% python3 -q
>>> import numpy as np
>>> np.set_printoptions(precision=3, suppress=True, linewidth=120, floatmode="fixed")
>>> mat = np.array([[1, -1, 1, -1],
...     [1, 0, 0, 0],
...     [1, 1, 1, 1],
...     [1, 2, 4, 8],
...     [1, 3, 9, 27],
...     [1, 4, 16, 64],
...     [1, 5, 25, 125],
...     [1, 6, 36, 216]])
>>> mat
array([[  1,  -1,   1,  -1],
       [  1,   0,   0,   0],
       [  1,   1,   1,   1],
       [  1,   2,   4,   8],
       [  1,   3,   9,  27],
       [  1,   4,  16,  64],
       [  1,   5,  25, 125],
       [  1,   6,  36, 216]])
>>> # column 3 dominates
>>> np.abs(np.linalg.svd(mat)[2][-1])
array([0.661, 0.618, 0.422, 0.051])
>>> round(np.log10(np.linalg.cond(mat)))
2
>>> np.linalg.cond(mat) > 100
np.True_
>>> [round(float(x), 3) for x in np.linalg.svd(mat, compute_uv=False)[:3]]
[263.572, 8.525, 1.749]
>>> np.argsort(-np.linalg.norm(mat, axis=0).round(6), kind="stable")[:3]
array([3, 2, 1])
>>> B = mat / np.sqrt((mat ** 2).mean(axis=1, keepdims=True))
>>> B[2]
array([1.000, 1.000, 1.000, 1.000])
>>> W0 = np.array([[-0.3, 0.5, 1.3, 0.2, 0.8, -0.5, -1.2],
...     [0.1, 0.2, -0.4, 0.5, -0.2, -0.3, -0.1],
...     [-0.7, -1.4, 1.7, -0.6, 1.0, 0.3, -0.5]])
>>> vec = np.array([2, -1, 2, 2, 1, 0, 0])
>>> a = np.maximum(W0 @ vec, 0)
>>> print(np.flatnonzero(a > 1e-9))
[0 2]
>>> u = np.array([2, -8, -8, -5, -9, 3, -7, -7])
>>> v = np.array([1, 1, 3, 1, -3])
>>> F = np.outer(u, v)
>>> F
array([[  2,   2,   6,   2,  -6],
       [ -8,  -8, -24,  -8,  24],
       [ -8,  -8, -24,  -8,  24],
       [ -5,  -5, -15,  -5,  15],
       [ -9,  -9, -27,  -9,  27],
       [  3,   3,   9,   3,  -9],
       [ -7,  -7, -21,  -7,  21],
       [ -7,  -7, -21,  -7,  21]])
>>> # rows and columns are dependent
>>> B = F[0, 0] * F[1:] - np.outer(F[1:, 0], F[0])
>>> B
array([[0, 0, 0, 0, 0],
       [0, 0, 0, 0, 0],
       [0, 0, 0, 0, 0],
       [0, 0, 0, 0, 0],
       [0, 0, 0, 0, 0],
       [0, 0, 0, 0, 0],
       [0, 0, 0, 0, 0]])
>>> np.flatnonzero(~B.round(6).any(axis=1))
array([0, 1, 2, 3, 4, 5, 6])
>>> np.linalg.matrix_rank(B), np.linalg.matrix_rank(F)
(np.int64(0), np.int64(1))
>>> U, sv, Vt = np.linalg.svd(F)
>>> np.argmax(sv[:-1] / (sv[1:] + 1e-6)) + 1
np.int64(1)
>>> B = U[:, :1] @ np.diag(sv[:1]) @ Vt[:1]
>>> np.round(np.linalg.norm(F - B) / np.linalg.norm(F), 3)
np.float64(0.0)
>>> print(np.round(np.abs(F - B).max(), 3))
0.0
>>> np.linalg.matrix_rank(F, rtol=0.05)
np.int64(1)
>>> P = mat @ np.linalg.solve(mat.T @ mat, mat.T)
>>> np.round(np.linalg.eigvalsh(P), 3) + 0
array([0.000, 0.000, 0.000, 0.000, 1.000, 1.000, 1.000, 1.000])
>>> np.allclose(P @ P, P)
True
>>> round(float(np.trace(P)), 3)
4.0
>>> u = np.array([6, -2, -3])
>>> np.convolve(W0[2], u)
array([-4.200, -7.000, 15.100, -2.800,  2.100,  1.600, -6.600,  0.100,  1.500])
>>> np.polyval(u, W0[2])
array([ 1.340, 11.560, 10.940,  0.360,  1.000, -3.060, -0.500])
>>> np.correlate(W0[2], W0[0], "full")
array([ 0.840,  2.030, -1.900, -1.390, -0.730, -3.170,  2.850,  1.180,  0.150,  0.970, -0.800, -0.340,  0.150])
>>> np.array([np.convolve(row, u, "same") for row in W0])
array([[ 3.600,  7.700, -2.900,  0.500, -5.200, -8.600,  3.900],
       [ 1.000, -3.100,  3.200, -1.000, -2.900,  0.600,  1.100],
       [-7.000, 15.100, -2.800,  2.100,  1.600, -6.600,  0.100]])
>>> data = np.load("x.npy")
>>> data
array([[-6,  3,  9, -4,  2,  6],
       [15, 12,  3, 10,  8,  2],
       [ 9,  6, -9,  6,  4, -6],
       [ 0,  0,  0, -4,  2,  6],
       [ 0,  0,  0, 10,  8,  2],
       [ 0,  0,  0,  6,  4, -6]])
>>> Q, vecs = np.linalg.qr(data[:, :5])[0], np.linalg.qr(data[:, 5:])[0]
>>> sv = np.linalg.svd(Q.T @ vecs, compute_uv=False)
>>> print(np.degrees(np.arccos(sv.clip(0, 1))))
[25.817]
>>> round(float(np.linalg.norm(Q @ Q.T - vecs @ vecs.T, 2)), 3)
1.0
>>> A = np.abs(np.array([[-2, 0, 0, -1], [-1, 0, 1, -1], [-2, -1, 2, -1], [-1, -1, 1, 0]])) + np.eye(4)
>>> A = A / A.sum(axis=1, keepdims=True)
>>> A
array([[0.750, 0.000, 0.000, 0.250],
       [0.250, 0.250, 0.250, 0.250],
       [0.286, 0.143, 0.429, 0.143],
       [0.250, 0.250, 0.250, 0.250]])
>>> np.linalg.lstsq(A[:-1].T, A[-1])[2]
np.int32(3)
>>> rank = np.linalg.matrix_rank(A)
>>> rank
np.int64(3)
>>> N = np.linalg.svd(A)[2][rank:].T
>>> N @ N.T
array([[ 0.061,  0.152, -0.030, -0.182],
       [ 0.152,  0.379, -0.076, -0.455],
       [-0.030, -0.076,  0.015,  0.091],
       [-0.182, -0.455,  0.091,  0.545]])
>>> [int(np.linalg.matrix_rank(A[:, :j + 1])) for j in range(4)]
[1, 2, 3, 3]
>>> print(np.linalg.matrix_rank(A.T @ A), np.linalg.matrix_rank(A @ A.T))
3 3
>>> np.round(np.linalg.svd(A, compute_uv=False), 3) + 0
array([1.066, 0.509, 0.189, 0.000])
>>> np.round(np.linalg.norm(A), 3)
np.float64(1.196)
>>> np.diff(A, axis=0)
array([[-0.500,  0.250,  0.250,  0.000],
       [ 0.036, -0.107,  0.179, -0.107],
       [-0.036,  0.107, -0.179,  0.107]])
>>> print(A - A[0])
[[ 0.000  0.000  0.000  0.000]
 [-0.500  0.250  0.250  0.000]
 [-0.464  0.143  0.429 -0.107]
 [-0.500  0.250  0.250  0.000]]
>>> np.linalg.matrix_rank(A)
np.int64(3)
>>> np.count_nonzero(A)
np.int64(14)
>>> A[4]
Traceback (most recent call last):
  File "<python-input-62>", line 1, in <module>
    A[4]
    ~^^^
IndexError: index 4 is out of bounds for axis 0 with size 4
>>> A.shape
(4, 4)
>>> m1 = np.tanh(np.array([[0.4, -1.1, 0.0, -0.1],
...     [0.1, -0.9, 1.2, 0.1],
...     [-0.3, -0.5, -0.1, -1.4],
...     [0.2, -0.9, 1.4, 1.1],
...     [1.2, 2.3, -0.8, -1.6],
...     [1.8, -0.5, -0.2, -0.1],
...     [-0.2, -1.4, 0.3, -0.8],
...     [-1.0, -0.4, -0.3, -0.7],
...     [-0.3, 0.7, 0.5, -0.1],
...     [0.5, 0.4, -0.2, -0.7],
...     [1.1, 0.3, -0.6, -0.2],
...     [-0.4, -0.8, -2.1, -0.3]]) @ np.array([[0.9, 0.6, 1.0, 1.4, -0.4, -1.4],
...     [-0.3, 0.9, 1.4, -1.4, 0.6, 2.1],
...     [-2.2, 1.7, 0.0, -0.7, 0.2, -1.6],
...     [0.7, -0.6, -0.4, 1.4, -0.6, -0.4]]))
>>> m1
array([[ 0.551, -0.598, -0.800,  0.961, -0.641, -0.993],
       [-0.976,  0.843, -0.834,  0.604, -0.380, -0.999],
       [-0.706,  0.040, -0.414, -0.923,  0.565,  0.090],
       [-0.953,  0.774, -0.905,  0.970, -0.762, -1.000],
       [ 0.774,  0.983,  1.000, -0.997,  0.935,  1.000],
       [ 0.973,  0.336,  0.814,  0.997, -0.762, -0.997],
       [-0.753, -0.371, -0.951,  0.336, -0.217, -0.993],
       [-0.544, -0.782, -0.856, -0.923,  0.478,  0.867],
       [-0.929,  0.876,  0.617, -0.955,  0.604,  0.811],
       [ 0.273,  0.629,  0.872, -0.604,  0.397,  0.629],
       [ 0.969,  0.030,  0.922,  0.851, -0.254,  0.129],
       [ 1.000, -1.000, -0.885,  0.923, -0.508,  0.982]])
>>> U, sv, Vt = np.linalg.svd(F)
>>> vecs = Vt[:(sv > 1e-8).sum()]
>>> rng = np.random.default_rng(113615)
>>> vec = F[4] + 2 * F[0] + rng.integers(2) * np.eye(5)[0]
>>> vec
array([ -4.000,  -5.000, -15.000,  -5.000,  15.000])
>>> np.linalg.matrix_rank(np.vstack([F, vec]))
np.int64(2)
>>> np.diag(vecs.T @ vecs)
array([0.048, 0.048, 0.429, 0.048, 0.429])
>>> M = np.loadtxt("dump.csv", delimiter=",")
>>> print(M)
[[-1.000  0.000  0.000  2.000  0.000  0.000  1.000]
 [ 0.000 -2.000  1.000  0.000 -3.000  0.000  0.000]
 [ 0.000  0.000 -3.000  0.000 -1.000  3.000  0.000]
 [ 0.000  0.000  0.000  3.000  0.000  0.000  3.000]
 [ 0.000 -1.000  0.000  0.000  2.000 -2.000  0.000]
 [ 0.000  3.000  3.000  0.000  3.000 -2.000  0.000]
 [-2.000  0.000  0.000 -1.000  0.000  0.000  3.000]]
>>> print(np.allclose(M @ M.T, M.T @ M))
False
>>> (M + M.T) / 2
array([[-1.000,  0.000,  0.000,  1.000,  0.000,  0.000, -0.500],
       [ 0.000, -2.000,  0.500,  0.000, -2.000,  1.500,  0.000],
       [ 0.000,  0.500, -3.000,  0.000, -0.500,  3.000,  0.000],
       [ 1.000,  0.000,  0.000,  3.000,  0.000,  0.000,  1.000],
       [ 0.000, -2.000, -0.500,  0.000,  2.000,  0.500,  0.000],
       [ 0.000,  1.500,  3.000,  0.000,  0.500, -2.000,  0.000],
       [-0.500,  0.000,  0.000,  1.000,  0.000,  0.000,  3.000]])
>>> round(np.linalg.det(M), 3)
np.float64(-180.0)
>>> np.linalg.matrix_power(M, 4)
array([[ -49.000,    0.000,    0.000,  -65.000,    0.000,    0.000,   78.000],
       [   0.000, -130.000, -226.000,    0.000, -166.000,  191.000,    0.000],
       [   0.000,  385.000,  360.000,    0.000,  336.000, -235.000,    0.000],
       [-102.000,    0.000,    0.000, -162.000,    0.000,    0.000,  132.000],
       [   0.000, -118.000, -103.000,    0.000,  -63.000,   37.000,    0.000],
       [   0.000, -258.000, -141.000,    0.000, -201.000,   70.000,    0.000],
       [  48.000,    0.000,    0.000, -112.000,    0.000,    0.000, -196.000]])
>>> print(np.trace(M))
0.0
>>> M @ M
array([[ -1.000,   0.000,   0.000,   3.000,   0.000,   0.000,   8.000],
       [  0.000,   7.000,  -5.000,   0.000,  -1.000,   9.000,   0.000],
       [  0.000,  10.000,  18.000,   0.000,  10.000, -13.000,   0.000],
       [ -6.000,   0.000,   0.000,   6.000,   0.000,   0.000,  18.000],
       [  0.000,  -6.000,  -7.000,   0.000,   1.000,   0.000,   0.000],
       [  0.000, -15.000, -12.000,   0.000, -12.000,   7.000,   0.000],
       [ -4.000,   0.000,   0.000, -10.000,   0.000,   0.000,   4.000]])
>>> feats = np.load("m.npy")
>>> feats
array([[ 1,  2,  2, -1,  2, -1],
       [ 2,  1,  2,  2, -1,  2],
       [ 2,  2,  1,  2,  2, -1],
       [-1,  2,  2,  1,  2,  2],
       [ 2, -1,  2,  2,  1,  2],
       [-1,  2, -1,  2,  2,  1]])
>>> B = np.linalg.inv(feats)
>>> np.allclose(B, feats.T)
False
>>> print(B)
[[ 0.545  0.250 -0.364 -0.636  0.250  0.455]
 [ 0.250  0.281 -0.125 -0.125 -0.219  0.250]
 [-0.364 -0.125  0.409  0.591 -0.125 -0.636]
 [-0.636 -0.125  0.591  0.409 -0.125 -0.364]
 [ 0.250 -0.219 -0.125 -0.125  0.281  0.250]
 [ 0.455  0.250 -0.636 -0.364  0.250  0.545]]
>>> np.round(np.linalg.slogdet(feats)[0], 3)
np.float64(1.0)
>>> (np.abs(B) > 1e-9).astype(int)
array([[1, 1, 1, 1, 1, 1],
       [1, 1, 1, 1, 1, 1],
       [1, 1, 1, 1, 1, 1],
       [1, 1, 1, 1, 1, 1],
       [1, 1, 1, 1, 1, 1],
       [1, 1, 1, 1, 1, 1]])
>>> print(np.round(np.linalg.cond(feats), 3))
15.486
>>> np.round(np.linalg.det(feats) * np.linalg.det(B), 3)
np.float64(1.0)
>>> np.linalg.det(feats) * B
array([[ 192.000,   88.000, -128.000, -224.000,   88.000,  160.000],
       [  88.000,   99.000,  -44.000,  -44.000,  -77.000,   88.000],
       [-128.000,  -44.000,  144.000,  208.000,  -44.000, -224.000],
       [-224.000,  -44.000,  208.000,  144.000,  -44.000, -128.000],
       [  88.000,  -77.000,  -44.000,  -44.000,   99.000,   88.000],
       [ 160.000,   88.000, -224.000, -128.000,   88.000,  192.000]])
